% ipython --no-banner

In [1]: import numpy as np

In [2]: from numpy import linalg as LA

In [3]: np.set_printoptions(precision=1, suppress=True, linewidth=100, legacy="1.25")

In [4]: A = np.loadtxt("dump.csv", delimiter=",")

In [5]: A.round(1) + 0
Out[5]: 
array([[-0.3, -0.9, -0.3],
       [ 0.5,  0. , -0.8],
       [ 0.8, -0.4,  0.5]])

In [6]: rng = np.random.default_rng(48)

In [7]: idx = rng.permutation(3)

In [8]: idx
Out[8]: array([2, 0, 1])

In [9]: B = A[idx][:, idx]

In [10]: np.allclose(B, A)
Out[10]: False

In [11]: print(np.round(np.diag(B), 1) + 0)
[ 0.5 -0.3  0. ]

In [12]: round(np.trace(B), 1)
Out[12]: 0.2

In [13]: u = np.array([2, -2, 2])

In [14]: B = A + np.outer(u, np.eye(3)[0])

In [15]: print(LA.matrix_rank(B - A))
1

In [16]: B = LA.inv(A)

In [17]: B.round(1) + 0
Out[17]: 
array([[-0.3,  0.5,  0.8],
       [-0.9,  0. , -0.4],
       [-0.3, -0.8,  0.5]])

In [18]: np.allclose(B, A.T)
Out[18]: True

In [19]: print(np.round(B @ B.T, 1) + 0)
[[1. 0. 0.]
 [0. 1. 0.]
 [0. 0. 1.]]

In [20]: np.round(LA.pinv(B), 1) + 0
Out[20]: 
array([[-0.3, -0.9, -0.3],
       [ 0.5,  0. , -0.8],
       [ 0.8, -0.4,  0.5]])

In [21]: np.round(B[:, 1] @ B[:, 0], 1)
Out[21]: -0.0

In [22]: K = np.load("run4.npy")

In [23]: K
Out[23]: 
array([[ 5.,  0.,  0.,  0.,  0.,  0.],
       [ 0.,  9., -2., -2.,  0.,  2.],
       [ 0., -2.,  6.,  1.,  0., -1.],
       [ 0., -2.,  1.,  6.,  0., -1.],
       [ 0.,  0.,  0.,  0.,  5.,  0.],
       [ 0.,  2., -1., -1.,  0.,  6.]])

In [24]: vals, vecs = LA.eigh(K)

In [25]: np.abs(vecs[:, -1]).round(6).argmax()
Out[25]: 1

In [26]: print(vals)
[ 5.  5.  5.  5.  5. 12.]

In [27]: print(LA.svd(K, compute_uv=False))
[12.  5.  5.  5.  5.  5.]

In [28]: print(LA.eigvalsh(K + 5 * np.eye(6)))
[10. 10. 10. 10. 10. 17.]

In [29]: np.abs(vecs[:, -1])
Out[29]: array([0. , 0.8, 0.4, 0.4, 0. , 0.4])

In [30]: F = np.loadtxt("layer0.csv", delimiter=",")

In [31]: F
Out[31]: 
array([[ 1., -2.,  4., -8.],
       [ 1., -1.,  1., -1.],
       [ 1.,  0.,  0.,  0.]])

In [32]: B = F + rng.integers(-2, 3, (3, 1)) @ rng.integers(-2, 3, (1, 4))

In [33]: B
Out[33]: 
array([[ 1., -2.,  4., -8.],
       [ 1., -1.,  1., -1.],
       [ 1., -2.,  1.,  2.]])

In [34]: B - F
Out[34]: 
array([[ 0.,  0.,  0.,  0.],
       [ 0.,  0.,  0.,  0.],
       [ 0., -2.,  1.,  2.]])

In [35]: LA.matrix_rank(B - F, tol=1e-8)
Out[35]: 1
